$ python3 -q
>>> import numpy as np
>>> import numpy.linalg as la
>>> np.set_printoptions(precision=2, suppress=True, linewidth=160, floatmode="fixed")
>>> mat = np.array([[1, 0, -2, -3, 2, -3],
...     [-2, -1, 0, -3, 1, -1],
...     [3, -1, 2, 0, 3, -3],
...     [-1, -3, -1, 1, -1, 2],
...     [3, -2, -1, 3, 3, -3],
...     [1, 3, 2, 2, -3, 1],
...     [1, -1, -1, 2, 3, 1]])
>>> rng = np.random.default_rng(4750)
>>> other = mat + rng.integers(-2, 3, (7, 5)) @ rng.integers(-2, 3, (5, 6))
>>> other
array([[ 3, -2,  3, -7,  4, -2],
       [-4, -1,  1,  1,  2, -5],
       [ 4,  4, -4, -4,  1, -5],
       [ 1,  5, -9,  3, -1, -6],
       [ 6, -4,  2, -4,  4,  1],
       [ 5,  2,  1, -4, -3,  7],
       [ 3,  0,  1,  3,  4,  0]])
>>> np.round(la.svd(other - mat, compute_uv=False), 2) + 0
array([18.71, 12.94,  6.19,  3.26,  1.34,  0.00])
>>> proj = other @ la.solve(other.T @ other, other.T)
>>> np.allclose(proj @ proj, proj)
True
>>> print(np.round(la.eigvalsh(proj), 2) + 0)
[0.00 1.00 1.00 1.00 1.00 1.00 1.00]
>>> proj @ other[:, 3]
array([-7.00,  1.00, -4.00,  3.00, -4.00, -4.00,  3.00])
>>> round(float(np.trace(proj)), 2)
6.0
>>> la.norm(mat, axis=0)
array([5.10, 5.00, 3.87, 6.00, 6.48, 5.83])
>>> print(np.round(la.norm(mat[5] - mat[0]), 2))
9.54
>>> round(float(la.norm(mat[5], 1)), 2), round(float(la.norm(mat[5], np.inf)), 2)
(12.0, 3.0)
>>> print(mat[5] @ mat[0])
-18
>>> print(round(la.norm(mat, "nuc"), 2))
28.0
>>> def softmax(z):
...     e = np.exp(z - z.max(axis=-1, keepdims=True))
...     return e / e.sum(axis=-1, keepdims=True)
... 
>>> np.round(softmax(mat[5] + 4), 2) + 0
array([0.07, 0.50, 0.18, 0.18, 0.00, 0.07])
>>> softmax(mat).sum(axis=1)
array([1.00, 1.00, 1.00, 1.00, 1.00, 1.00, 1.00])
>>> np.round(softmax(10 * mat[5]), 2) + 0
array([0.00, 1.00, 0.00, 0.00, 0.00, 0.00])
>>> scores = mat @ mat.T / np.sqrt(6)
>>> softmax(scores).round(6).argmax(axis=1)
array([0, 1, 2, 3, 4, 5, 4])
>>> softmax(scores)[5] @ mat
array([ 1.00,  3.00,  2.00,  2.00, -3.00,  1.00])
>>> np.round(softmax(scores + np.triu(np.full(scores.shape, -np.inf), 1)), 2) + 0
array([[1.00, 0.00, 0.00, 0.00, 0.00, 0.00, 0.00],
       [0.16, 0.84, 0.00, 0.00, 0.00, 0.00, 0.00],
       [0.00, 0.00, 1.00, 0.00, 0.00, 0.00, 0.00],
       [0.00, 0.00, 0.00, 1.00, 0.00, 0.00, 0.00],
       [0.00, 0.00, 0.00, 0.00, 1.00, 0.00, 0.00],
       [0.00, 0.00, 0.00, 0.00, 0.00, 1.00, 0.00],
       [0.00, 0.00, 0.01, 0.00, 0.59, 0.00, 0.39]])
>>> E = np.load("layer0.npy")
>>> E.round(2) + 0
array([[ 0.87, -2.42, -1.44,  1.12, -1.07,  0.83,  3.64],
       [ 0.55, -1.49,  0.45,  0.11, -2.82,  3.77,  0.37],
       [ 0.77, -2.15, -1.75,  1.20, -0.19, -0.41,  3.89],
       [ 0.89, -2.46, -1.17,  1.02, -1.56,  1.56,  3.29],
       [ 0.89, -2.45, -1.03,  0.95, -1.78,  1.89,  3.08],
       [ 0.79, -2.21, -1.70,  1.20, -0.35, -0.19,  3.87],
       [-0.62,  1.68, -0.26, -0.23,  2.79, -3.65, -0.77],
       [ 0.36, -1.03, -1.82,  1.01,  1.51, -2.60,  3.24],
       [ 0.49, -1.39, -1.87,  1.11,  1.08, -2.07,  3.55],
       [ 0.00, -0.03, -1.47,  0.65,  2.35, -3.54,  2.08],
       [-0.89,  2.46,  1.23, -1.04,  1.47, -1.43, -3.37],
       [ 0.50, -1.34,  0.58,  0.02, -2.83,  3.82,  0.09],
       [ 0.03, -0.12, -1.52,  0.69,  2.29, -3.48,  2.20],
       [ 0.20, -0.60, -1.71,  0.87,  1.92, -3.08,  2.79],
       [ 0.38, -1.10, -1.83,  1.03,  1.43, -2.50,  3.30],
       [ 0.72, -1.96, -0.06,  0.42, -2.67,  3.38,  1.40],
       [ 0.67, -1.81,  0.12,  0.32, -2.74,  3.54,  1.05],
       [ 0.15, -0.45, -1.65,  0.81,  2.05, -3.22,  2.61]])
>>> # rank 2
>>> other = np.array([[2, -2, 0],
...     [2, 0, 0],
...     [3, -1, -2],
...     [3, 0, 0],
...     [-3, 0, 0],
...     [-1, 3, -1],
...     [0, 1, -2]])
>>> print(la.matrix_rank(np.vstack([E, other.T])))
5
>>> W0 = np.loadtxt("out2.csv", delimiter=",")
>>> W0
array([[ 2.00,  1.00, -2.00,  3.00],
       [ 3.00,  2.00,  1.00, -2.00],
       [-2.00,  3.00,  2.00,  1.00],
       [ 1.00, -2.00,  3.00,  2.00]])
>>> print(W0.shape)
(4, 4)
>>> print(np.abs(W0).max())
3.0
>>> print(la.svd(W0, compute_uv=False))
[4.47 4.47 4.00 4.00]
>>> print(W0 - W0[0])
[[ 0.00  0.00  0.00  0.00]
 [ 1.00  1.00  3.00 -5.00]
 [-4.00  2.00  4.00 -2.00]
 [-1.00 -3.00  5.00 -1.00]]
>>> print(np.diff(W0, axis=0))
[[ 1.00  1.00  3.00 -5.00]
 [-5.00  1.00  1.00  3.00]
 [ 3.00 -5.00  1.00  1.00]]
>>> W0[:, 4]
Traceback (most recent call last):
  File "<python-input-38>", line 1, in <module>
    W0[:, 4]
    ~~^^^^^^
IndexError: index 4 is out of bounds for axis 1 with size 4
>>> la.rank(W0)
Traceback (most recent call last):
  File "<python-input-39>", line 1, in <module>
    la.rank(W0)
    ^^^^^^^
AttributeError: module 'numpy.linalg' has no attribute 'rank'
>>> print(W0.mean(axis=0))
[1.00 1.00 1.00 1.00]
>>> print(la.matrix_rank(W0))
4
>>> round(float(la.norm(W0)), 2)
8.49
>>> Q, vecs = la.qr(W0[:, :2])[0], la.qr(W0[:, 2:])[0]
>>> s = la.svd(Q.T @ vecs, compute_uv=False)
>>> print((s > 0.9).sum())
0
>>> round(la.norm(Q @ Q.T - vecs @ vecs.T, 2), 2)
np.float64(0.99)
>>> round(np.abs(la.eigvals(W0)).max(), 2)
np.float64(4.47)
>>> la.matrix_power(W0, 4)
array([[  72.00, -192.00,  184.00,  192.00],
       [ 192.00,   72.00, -192.00,  184.00],
       [ 184.00,  192.00,   72.00, -192.00],
       [-192.00,  184.00,  192.00,   72.00]])
>>> np.allclose(W0, W0.T)
False
>>> (W0 - W0.T) / 2
array([[ 0.00, -1.00,  0.00,  1.00],
       [ 1.00,  0.00, -1.00,  0.00],
       [ 0.00,  1.00,  0.00, -1.00],
       [-1.00,  0.00,  1.00,  0.00]])
>>> F = np.array([[0.0, 3.0], [0.0, 0.0]])
>>> print(np.round(la.det(F[::-1]), 2))
0.0
>>> np.round(la.det(2 * F), 2), round(float(la.det(F)), 2)
(np.float64(0.0), 0.0)
>>> la.svd(F, compute_uv=False)
array([3.00, 0.00])
>>> la.pinv(F)
array([[0.00, 0.00],
       [0.33, 0.00]])
>>> X = np.loadtxt("m.csv", delimiter=",")
>>> X
array([[ 17.76,   3.39,   7.70,   3.47,  -0.29,  -0.49,   1.20],
       [  0.26,  -6.14,   3.97, -10.04, -13.78,  -4.34,   6.08],
       [  0.35, -11.39,   3.94, -10.48,  -4.39,  -7.74,   8.11],
       [ -6.56,   0.63,  -8.91,  10.99,   3.47,   9.07,  -7.87],
       [  3.68,   9.03,  12.35,  -4.41,   7.42,  -0.95,   8.78],
       [ -9.44,   6.17,  13.00,   0.89,   7.19,   4.11,   5.87],
       [-12.40,   8.23,   2.42,  -9.13,  -1.42,   8.65,  -3.52],
       [ 11.90,  -5.43,  -9.37, -11.59,   0.63,   2.29,   1.02],
       [  4.98,   9.89,  -9.84,  -9.81,   5.27,   3.19,   6.82],
       [  0.44, -12.60,   9.56,   8.81,   0.95,  -6.66,   5.18],
       [ -2.88, -15.43,   0.47,  -5.78,  -5.65,  -3.81,  -8.57],
       [ -3.32,  -2.43,  -2.67, -13.49,   3.18,  -5.84,  12.23],
       [ -8.33,  -2.91,  -3.81,  -3.42,   5.39,  14.93,  -6.65],
       [ -1.71, -17.70,  -4.11,  -2.94,   5.37,   5.30,  -1.17],
       [  8.59,   0.33,  16.34,   7.35,   1.30,  -0.45,  -1.79],
       [ -1.51,   8.49,  12.76,   7.59,  -7.45,  -3.75,   5.97],
       [-11.75,   1.93,   0.14,   1.23,  -7.86,  -7.71, -11.63],
       [  8.09,   1.88,   3.11,   1.75,   9.12,   8.02,  13.07],
       [ -6.52,  -7.87, -11.74,   3.47,  -4.53,   6.65,   9.00],
       [ -4.29,  10.62,   1.38,   5.87,  10.07, -10.52,   4.50],
       [  3.67,  -0.06,  -3.47,   5.29,  -3.40, -12.72,  13.16],
       [  9.18,  10.67,   9.17,  -8.54,  -5.68,  -2.54,   2.48],
       [  7.95,  -7.67, -13.63,  -3.08,   1.86,   4.02,  -7.94],
       [ -5.66,  13.38,   2.78,  -5.88,  -8.91,  -2.90,  -7.68],
       [  6.89,   4.56,  -5.65,  -5.99,   4.34,  -8.56, -13.11],
       [ -3.28,  -3.12,  -4.64,  17.35,   4.87,   5.12,   2.65],
       [ -6.55, -14.74,   2.79,  -2.99,   0.72,   2.98, -10.66],
       [ 11.62,  -5.38,   5.20,   2.42,  12.89,  -1.07,   6.00],
       [  3.06,  -8.07,   0.56,  -2.14,  -7.83,  15.88,   2.67],
       [  6.47,  -6.46,  13.65,   5.25,   7.71,  -2.67,   5.99],
       [ -2.95,   4.01,  -1.99,  12.19, -14.00,  -5.12,   0.50],
       [  5.39,   4.78,  11.38,   9.91,  10.88,  -1.34,  -0.42],
       [ -7.90,  -3.47, -10.76,   7.86,   6.02,  -6.75,   8.12],
       [ -3.51,  -3.44,   6.03,  10.75,  -2.32,   5.43, -13.75]])
>>> proj = X @ la.solve(X.T @ X, X.T)
>>> proj @ X[:, 1]
array([  3.39,  -6.14, -11.39,   0.63,   9.03,   6.17,   8.23,  -5.43,   9.89, -12.60, -15.43,  -2.43,  -2.91, -17.70,   0.33,   8.49,   1.93,   1.88,  -7.87,
        10.62,  -0.06,  10.67,  -7.67,  13.38,   4.56,  -3.12, -14.74,  -5.38,  -8.07,  -6.46,   4.01,   4.78,  -3.47,  -3.44])
>>> np.diag(proj)
array([0.22, 0.22, 0.21, 0.17, 0.16, 0.25, 0.24, 0.19, 0.20, 0.20, 0.20, 0.23, 0.20, 0.17, 0.17, 0.18, 0.19, 0.19, 0.23, 0.23, 0.22, 0.18, 0.19, 0.18, 0.30,
       0.20, 0.21, 0.17, 0.30, 0.17, 0.26, 0.16, 0.24, 0.19])
>>> np.allclose(proj @ proj, proj)
True
